$ python -q
>>> import numpy as np
>>> import numpy.linalg as la
>>> np.set_printoptions(precision=2, suppress=True, linewidth=160)
>>> data = np.load("block13.npy")
>>> data
array([[ 3,  0,  0,  0,  0,  0,  0,  0,  0,  0,  0,  0,  0,  0],
       [-2,  2,  0,  0,  0,  0,  0,  0,  0,  0,  0,  0,  0,  0],
       [ 2, -2, -3,  0,  0,  0,  0,  0,  0,  0,  0,  0,  0,  0],
       [ 1, -3, -1,  2,  0,  0,  0,  0,  0,  0,  0,  0,  0,  0],
       [-2,  0,  3,  1,  0,  0,  0,  0,  0,  0,  0,  0,  0,  0],
       [-1, -2, -3, -2,  0,  3,  0,  0,  0,  0,  0,  0,  0,  0],
       [ 0,  3,  3, -2, -1, -2,  2,  0,  0,  0,  0,  0,  0,  0],
       [ 3,  1,  0,  3, -1, -2,  1,  2,  0,  0,  0,  0,  0,  0],
       [ 1,  1, -3, -2,  0,  3,  3,  1, -3,  0,  0,  0,  0,  0],
       [ 3, -2,  1, -1, -2, -1,  2,  1, -3, -3,  0,  0,  0,  0],
       [-1, -2,  0, -1,  3,  3,  1,  0,  1,  2, -1,  0,  0,  0],
       [ 1,  1,  0,  0,  1,  2, -3, -3,  0, -3,  1,  3,  0,  0],
       [-3,  1,  2, -2, -3,  2, -2, -2, -2, -1, -1,  2,  1,  0],
       [-1, -3,  1,  0,  3, -1,  3, -3, -3, -2,  0, -3,  3,  2]])
>>> Uu, sv, VT = la.svd(data)
>>> np.argmax(sv[:-1] / (sv[1:] + 1e-6)) + 1
np.int64(13)
>>> Y = Uu[:, :13] @ np.diag(sv[:13]) @ VT[:13]
>>> round(float(la.norm(data - Y, 2)), 2), round(sv[13], 2)
(0.0, np.float64(0.0))
>>> np.round(la.norm(data - Y) / la.norm(data), 2)
np.float64(0.0)
>>> la.matrix_rank(data, rtol=0.05)
np.int64(12)
>>> round(float(np.abs(data - Y).max()), 2)
0.0
>>> print(la.lstsq(data[:-1].T, data[-1])[2])
12
>>> round(np.trace(la.pinv(data) @ data), 2)
np.float64(13.0)
>>> np.allclose(data[:-1].T @ la.lstsq(data[:-1].T, data[-1])[0], data[-1])
False
>>> np.unique(data.round(6), axis=0).shape
(14, 14)
>>> np.abs(np.diag(la.qr(data)[1])) > 1e-9
array([ True,  True,  True,  True,  True,  True,  True,  True,  True,  True,  True,  True,  True, False])
>>> np.round(np.abs(la.eigvals(data)).max(), 2)
np.float64(3.0)
>>> np.sort(la.eigvals(data))
array([-3., -3., -3., -1.,  0.,  1.,  2.,  2.,  2.,  2.,  2.,  3.,  3.,  3.])
>>> print(data.sum(axis=1))
[ 3  0 -3 -1  2 -5  3  7  1 -5  5  0 -8 -4]
>>> la.matrix_rank(data)
np.int64(13)
>>> data.shape
(14, 14)
>>> np.count_nonzero(data)
np.int64(92)
>>> mat = np.loadtxt("test4.csv", delimiter=",")
>>> mat
array([[ 0.2 , -0.7 , -1.5 ,  1.7 ,  0.5 , -0.4 , -0.5 ],
       [-0.4 , -1.1 ,  0.  ,  0.8 ,  1.2 ,  0.7 ,  0.  ],
       [ 0.4 ,  1.2 ,  0.6 , -0.3 ,  0.1 ,  0.  ,  0.3 ],
       [-0.5 , -1.3 ,  1.1 ,  0.  ,  0.1 , -0.9 ,  0.5 ],
       [ 0.3 , -0.71, -1.48,  1.69,  0.49, -0.34, -0.46],
       [-1.4 , -0.2 , -1.4 , -2.1 ,  0.3 , -0.5 , -1.2 ],
       [-0.5 , -0.1 , -1.2 ,  0.3 ,  1.7 , -0.4 , -1.5 ]])
>>> u, r1 = mat[6], mat[5]
>>> u @ u
np.float64(7.09)
>>> u @ r1
np.float64(4.28)
>>> pr = (u @ r1) / (u @ u) * u
>>> print(np.round((r1 - pr) @ u, 2))
-0.0
>>> (mat + mat.T) / 2
array([[ 0.2 , -0.55, -0.55,  0.6 ,  0.4 , -0.9 , -0.5 ],
       [-0.55, -1.1 ,  0.6 , -0.25,  0.24,  0.25, -0.05],
       [-0.55,  0.6 ,  0.6 ,  0.4 , -0.69, -0.7 , -0.45],
       [ 0.6 , -0.25,  0.4 ,  0.  ,  0.9 , -1.5 ,  0.4 ],
       [ 0.4 ,  0.24, -0.69,  0.9 ,  0.49, -0.02,  0.62],
       [-0.9 ,  0.25, -0.7 , -1.5 , -0.02, -0.5 , -0.8 ],
       [-0.5 , -0.05, -0.45,  0.4 ,  0.62, -0.8 , -1.5 ]])
>>> (mat - mat.T) / 2
array([[ 0.  , -0.15, -0.95,  1.1 ,  0.1 ,  0.5 ,  0.  ],
       [ 0.15,  0.  , -0.6 ,  1.05,  0.95,  0.45,  0.05],
       [ 0.95,  0.6 ,  0.  , -0.7 ,  0.79,  0.7 ,  0.75],
       [-1.1 , -1.05,  0.7 ,  0.  , -0.79,  0.6 ,  0.1 ],
       [-0.1 , -0.95, -0.79,  0.79,  0.  , -0.32, -1.08],
       [-0.5 , -0.45, -0.7 , -0.6 ,  0.32,  0.  , -0.4 ],
       [ 0.  , -0.05, -0.75, -0.1 ,  1.08,  0.4 ,  0.  ]])
>>> np.allclose(mat @ mat.T, mat.T @ mat)
False
>>> np.sort(np.abs(la.eigvals(mat)))
array([0.16, 0.59, 1.45, 1.45, 1.76, 1.76, 1.92])
>>> M = np.array([[0, 0, 1, 1, 1, 1, 0],
...     [0, 0, 0, 0, 1, 0, 0],
...     [1, 0, 0, 1, 0, 0, 1],
...     [1, 0, 1, 0, 0, 0, 0],
...     [1, 1, 0, 0, 0, 0, 0],
...     [1, 0, 0, 0, 0, 0, 0],
...     [0, 0, 1, 0, 0, 0, 0]])
>>> M
array([[0, 0, 1, 1, 1, 1, 0],
       [0, 0, 0, 0, 1, 0, 0],
       [1, 0, 0, 1, 0, 0, 1],
       [1, 0, 1, 0, 0, 0, 0],
       [1, 1, 0, 0, 0, 0, 0],
       [1, 0, 0, 0, 0, 0, 0],
       [0, 0, 1, 0, 0, 0, 0]])
>>> r = la.matrix_rank(M)
>>> r
np.int64(6)
>>> N = la.svd(M)[2][r:].T
>>> np.allclose(M @ N, 0)
True
>>> [int(la.matrix_rank(M[:i])) for i in range(1, len(M) + 1)]
[1, 2, 3, 4, 5, 6, 6]
>>> np.round(N[:, 0] / N[np.abs(N[:, 0]).round(6).argmax(), 0], 2) + 0
array([ 0.,  0.,  0.,  1.,  0., -1., -1.])
>>> np.round(M @ N, 2) + 0
array([[0.],
       [0.],
       [0.],
       [0.],
       [0.],
       [0.],
       [0.]])
>>> [int(la.matrix_rank(M[:, :j + 1])) for j in range(7)]
[1, 2, 3, 4, 5, 6, 6]
>>> rng = np.random.default_rng(263)
>>> lab = rng.permutation(7)
>>> lab
array([3, 1, 5, 4, 6, 0, 2])
>>> Y = M[lab][:, lab]
>>> print(np.diag(Y))
[0 0 0 0 0 0 0]
>>> np.round(np.sort(np.abs(la.eigvals(Y))), 2) + 0
array([0.  , 0.52, 0.76, 1.11, 1.39, 1.96, 2.47])
>>> np.trace(Y)
np.int64(0)
>>> W0 = np.loadtxt("data.csv", delimiter=",")
>>> W0
array([[ 0.36,  0.22,  0.38,  0.18,  0.36, -0.06, -0.32,  0.04, -0.04, -0.12,  0.08, -0.26, -0.12],
       [-0.9 , -0.55, -0.95, -0.45, -0.9 ,  0.15,  0.8 , -0.1 ,  0.1 ,  0.3 , -0.2 ,  0.65,  0.3 ],
       [-2.7 , -1.65, -2.85, -1.35, -2.7 ,  0.45,  2.4 , -0.3 ,  0.3 ,  0.9 , -0.6 ,  1.95,  0.9 ],
       [-3.96, -2.42, -4.18, -1.98, -3.96,  0.66,  3.52, -0.44,  0.44,  1.32, -0.88,  2.86,  1.32],
       [ 3.24,  1.98,  3.42,  1.62,  3.24, -0.54, -2.88,  0.36, -0.36, -1.08,  0.72, -2.34, -1.08],
       [ 0.18,  0.11,  0.19,  0.09,  0.18, -0.03, -0.16,  0.02, -0.02, -0.06,  0.04, -0.13, -0.06],
       [-1.08, -0.66, -1.14, -0.54, -1.08,  0.18,  0.96, -0.12,  0.12,  0.36, -0.24,  0.78,  0.36],
       [ 2.34,  1.43,  2.47,  1.17,  2.34, -0.39, -2.08,  0.26, -0.26, -0.78,  0.52, -1.69, -0.78],
       [ 1.44,  0.88,  1.52,  0.72,  1.44, -0.24, -1.28,  0.16, -0.16, -0.48,  0.32, -1.04, -0.48]])
>>> Uu, sv, VT = la.svd(W0)
>>> V = VT[:(sv > 1e-8).sum()]
>>> x0 = W0[7] + -3 * W0[2] + rng.integers(2) * np.eye(13)[5]
>>> x0
array([10.44,  6.38, 11.02,  5.22, 10.44, -1.74, -9.28,  1.16, -1.16, -3.48,  2.32, -7.54, -3.48])
>>> np.allclose(V.T @ V @ x0, x0)
True
>>> np.round(np.diag(V.T @ V), 2) + 0
array([0.19, 0.07, 0.21, 0.05, 0.19, 0.01, 0.15, 0.  , 0.  , 0.02, 0.01, 0.1 , 0.02])
